% python3 -q
>>> import numpy as np
>>> from numpy import linalg as LA
>>> np.set_printoptions(suppress=True, linewidth=200)
>>> W0 = np.array([[0, 3, 2, 3],
...     [0, 5, 1, 2],
...     [5, 2, 0, 4],
...     [2, 1, 3, 0],
...     [2, 3, 3, 1],
...     [3, 3, 1, 1],
...     [5, 3, 0, 5],
...     [0, -7, 0, -1]])
>>> rng = np.random.default_rng(3650)
>>> labels = rng.permutation(4)
>>> A2 = W0[:, labels] * rng.choice([-1, 1], 4)
>>> print(A2)
[[ 3  0  2  3]
 [ 2  0  1  5]
 [ 4  5  0  2]
 [ 0  2  3  1]
 [ 1  2  3  3]
 [ 1  3  1  3]
 [ 5  5  0  3]
 [-1  0  0 -7]]
>>> left, _, vt = LA.svd(W0.T @ A2)
>>> np.round(left @ vt, 3) + 0
array([[0., 1., 0., 0.],
       [0., 0., 0., 1.],
       [0., 0., 1., 0.],
       [1., 0., 0., 0.]])
>>> np.round(LA.lstsq(W0, A2)[0], 3) + 0
array([[0., 1., 0., 0.],
       [0., 0., 0., 1.],
       [0., 0., 1., 0.],
       [1., 0., 0., 0.]])
>>> labels
array([3, 0, 2, 1])
>>> proj = W0 @ LA.solve(W0.T @ W0, W0.T)
>>> LA.matrix_rank(np.eye(8) - proj)
np.int64(4)
>>> np.trace(proj)
np.float64(4.0)
>>> f, r1 = W0[1], W0[6]
>>> f @ f
np.int64(30)
>>> p = (f @ r1) / (f @ f) * f
>>> np.round(r1 - p, 3)
array([ 5.   , -1.167, -0.833,  3.333])
>>> np.round((r1 - p) @ f, 3)
np.float64(-0.0)
>>> print(round(float(LA.norm(f + r1) ** 2 + LA.norm(f - r1) ** 2), 3))
178.0
>>> print(p.round(3))
[0.    4.167 0.833 1.667]
>>> q, R = LA.qr(W0)
>>> np.round(q @ R, 3) + 0
array([[ 0.,  3.,  2.,  3.],
       [ 0.,  5.,  1.,  2.],
       [ 5.,  2.,  0.,  4.],
       [ 2.,  1.,  3.,  0.],
       [ 2.,  3.,  3.,  1.],
       [ 3.,  3.,  1.,  1.],
       [ 5.,  3.,  0.,  5.],
       [ 0., -7.,  0., -1.]])
>>> round(float(np.trace(q @ q.T)), 3)
4.0
>>> np.round(np.abs(np.diag(R)), 3)
array([8.185, 9.417, 4.188, 3.553])
>>> arr = np.array([[5.0, 5.0, -2.0, 3.0],
...     [-1.0, -1.0, 0.0, -1.0],
...     [1.0, 1.0, 0.0, 1.0],
...     [-3.0, -3.0, 2.0, -1.0]])
>>> rank = LA.matrix_rank(arr)
>>> rank
np.int64(2)
>>> N = LA.svd(arr)[2][rank:].T
>>> np.round(N @ N.T, 3)
array([[ 0.6, -0.4,  0.2, -0.2],
       [-0.4,  0.6,  0.2, -0.2],
       [ 0.2,  0.2,  0.4, -0.4],
       [-0.2, -0.2, -0.4,  0.4]])
>>> np.allclose(arr @ N, 0)
True
>>> np.round(arr @ N, 3) + 0
array([[0., 0.],
       [0., 0.],
       [0., 0.],
       [0., 0.]])
>>> [int(LA.matrix_rank(np.delete(arr, i, axis=0))) for i in range(4)]
[2, 2, 2, 2]
>>> data = np.load("dump.npy")
>>> data
array([[0.6  , 0.   , 0.4  ],
       [0.   , 0.333, 0.667],
       [0.   , 0.5  , 0.5  ]])
>>> proj = np.triu(np.array([[1, 2, 1], [1, 1, -1], [0, -2, 2]]), 1) + np.eye(3)
>>> A2 = proj @ data @ LA.inv(proj)
>>> LA.matrix_rank(A2)
np.int64(3)
>>> round(float(LA.det(A2)), 3)
-0.1
>>> print(np.round(np.poly(A2), 3))
[ 1.    -1.433  0.333  0.1  ]
>>> print(np.round(proj @ data - data @ proj, 3))
[[ 0.    -0.034  1.234]
 [ 0.    -0.5   -0.167]
 [ 0.     0.     0.5  ]]
>>> A2.round(3) + 0
array([[ 0.6  , -0.034,  1.6  ],
       [ 0.   , -0.167,  0.   ],
       [ 0.   ,  0.5  ,  1.   ]])
>>> mat = np.loadtxt("m.csv", delimiter=",")
>>> mat
array([[2., 1., 3.],
       [0., 0., 3.],
       [3., 0., 3.],
       [0., 1., 3.],
       [2., 0., 2.],
       [3., 3., 3.],
       [2., 0., 2.]])
>>> vec = np.array([2, 2, 0])
>>> target = mat @ vec
>>> beta, lr = np.zeros(3), 1 / LA.norm(mat, 2) ** 2
>>> for i in range(30):
...     beta -= lr * mat.T @ (mat @ beta - target)
...     if i % 5 == 0: print(i, round(LA.norm(mat @ beta - target), 3))
... 
0 5.614
5 3.526
10 2.226
15 1.413
20 0.902
25 0.58
>>> print(beta.round(3))
[1.963 1.862 0.071]
>>> vec = np.array([-2, -3, -3])
>>> target = mat @ vec
>>> np.round(LA.solve(mat.T @ mat, mat.T @ target), 3)
array([-2., -3., -3.])
>>> np.round(LA.lstsq(mat, target)[0], 3)
array([-2., -3., -3.])
>>> target
array([-16.,  -9., -15., -12., -10., -24., -10.])
>>> target = target + 0.3 * rng.normal(size=7)
>>> print(target.round(3))
[-16.013  -8.973 -14.561 -12.373  -9.983 -23.947 -10.19 ]
>>> beta, *_ = LA.lstsq(mat, target)
>>> beta.round()
array([-2., -3., -3.])
>>> print([round(float(LA.norm(LA.solve(mat.T @ mat + lam * np.eye(3), mat.T @ target))), 2) for lam in (0, 1, 10, 100)])
[4.72, 4.55, 3.86, 1.9]
>>> beta.round(3)
array([-1.887, -3.068, -3.048])
>>> E = np.load("layer10.npy")
>>> E
array([[-0.3, -0.6,  1.3, -0.5],
       [ 0.8,  0. ,  0.7, -0.9],
       [ 1.6,  1.6,  1.2, -0.8],
       [-0.3,  1.1, -0.4, -1.2],
       [ 2.2,  0.6,  2.3, -1. ],
       [ 0.5, -1.8,  0.7,  0.5],
       [-1.1,  0. ,  0.8,  2.2],
       [-0.9,  0.1,  1.5, -0.3],
       [-1.6, -0.8,  0.3,  0.4],
       [10. ,  6. , 34. , -8. ],
       [-1.9, -1.5,  0.7,  0.6],
       [-0.4, -0.3,  1.9, -0.7],
       [-1.4,  0.6,  0.7,  0.2],
       [ 1.7, -0.4,  0.5, -0.6],
       [-2.8,  1.4, -1. , -0.2],
       [ 0. ,  1.4, -0.4,  0.8],
       [ 1.8,  0.6, -0.3, -1. ],
       [-0.1, -0.9, -1.3, -0.4],
       [-0.6,  0.6,  0.3,  0.1],
       [-1.6, -1.9, -1.1,  0.1],
       [-0.8,  0.3, -0.6,  1.2],
       [-1.3,  1. ,  0.2,  0.8],
       [-1.1,  1.4, -0.3,  1.4],
       [ 1.1,  1.5, -0.1,  0.1],
       [-1.9, -0.1,  0.1, -0.7],
       [ 1. ,  1.2,  0.2,  1.1],
       [-2.1, -0.1, -1.3,  1. ],
       [ 0. ,  1.6,  0.1, -0.4],
       [-1.4, -0.9,  1. , -1.1],
       [ 0.1,  0.5,  0.5,  0. ],
       [ 0. , -0.6,  0.1, -1.3],
       [ 0.7,  1.1,  0.4, -1.3],
       [-0.2,  0.6, -0.2,  1.6],
       [ 0.1, -0.3, -1.4, -2.4],
       [-0.5,  1.1,  0.1, -2.3]])
>>> d = LA.norm(E[:, None] - E[None], axis=-1)
>>> d.mean(axis=1).argmax()
np.int64(9)
>>> d[:5, :5].round(3)
array([[0.   , 1.446, 2.924, 2.504, 2.99 ],
       [1.446, 0.   , 1.86 , 1.929, 2.211],
       [2.924, 1.86 , 0.   , 2.565, 1.616],
       [2.504, 1.929, 2.565, 0.   , 3.719],
       [2.99 , 2.211, 1.616, 3.719, 0.   ]])
>>> th = np.radians(15)
>>> R = np.eye(4)
>>> R[3, 3] = R[1, 1] = np.cos(th)
>>> R[3, 1], R[1, 3] = -np.sin(th), np.sin(th)
>>> R.round(3)
array([[ 1.   ,  0.   ,  0.   ,  0.   ],
       [ 0.   ,  0.966,  0.   ,  0.259],
       [ 0.   ,  0.   ,  1.   ,  0.   ],
       [ 0.   , -0.259,  0.   ,  0.966]])
>>> A2 = E @ R.T
>>> np.allclose(LA.norm(E, axis=1), LA.norm(A2, axis=1))
True
>>> q, R = LA.qr(E)
>>> np.trace(q @ q.T)
np.float64(4.0)
>>> R.round(3)
array([[12.337,  5.427, 28.257, -7.432],
       [ 0.   ,  6.361,  8.08 , -1.3  ],
       [ 0.   ,  0.   , 17.876, -3.096],
       [ 0.   ,  0.   ,  0.   ,  5.932]])
>>> np.round(abs(R[0, 0]), 3), np.round(LA.norm(E[:, 0]), 3)
(np.float64(12.337), np.float64(12.337))
>>> np.round(np.poly(R), 3)
array([    1.   ,   -42.506,   629.687, -3851.204,  8321.995])
>>> round(np.einsum("ii->", R), 3)
np.float64(42.506)
>>> round(LA.eigvals(R).sum().real, 3)
np.float64(42.506)
>>> round(float(LA.det(2 * R)), 3), np.round(LA.det(R), 3)
(133151.924, np.float64(8321.995))
>>> np.round(LA.det(R[::-1]), 3)
np.float64(8321.995)
>>> F = np.array([[0.0, -1.0, 0.0], [1.0, 0.0, 0.0], [0.0, 0.0, 1.0]])
>>> np.round(LA.det(F), 3)
np.float64(1.0)
>>> (F != 0).astype(int)
array([[0, 1, 0],
       [1, 0, 0],
       [0, 0, 1]])
>>> print(np.flatnonzero(LA.matrix_power((F != 0) + (F.T != 0) + np.eye(3), 3)[2]))
[2]
>>> q = data.astype(float).copy()
>>> for j in range(3):
...     q[:, j] -= q[:, :j] @ (q[:, :j].T @ q[:, j])
...     q[:, j] /= LA.norm(q[:, j])
... 
>>> q.round(3)
array([[ 1.   ,  0.   ,  0.   ],
       [ 0.   ,  0.554,  0.832],
       [ 0.   ,  0.832, -0.554]])
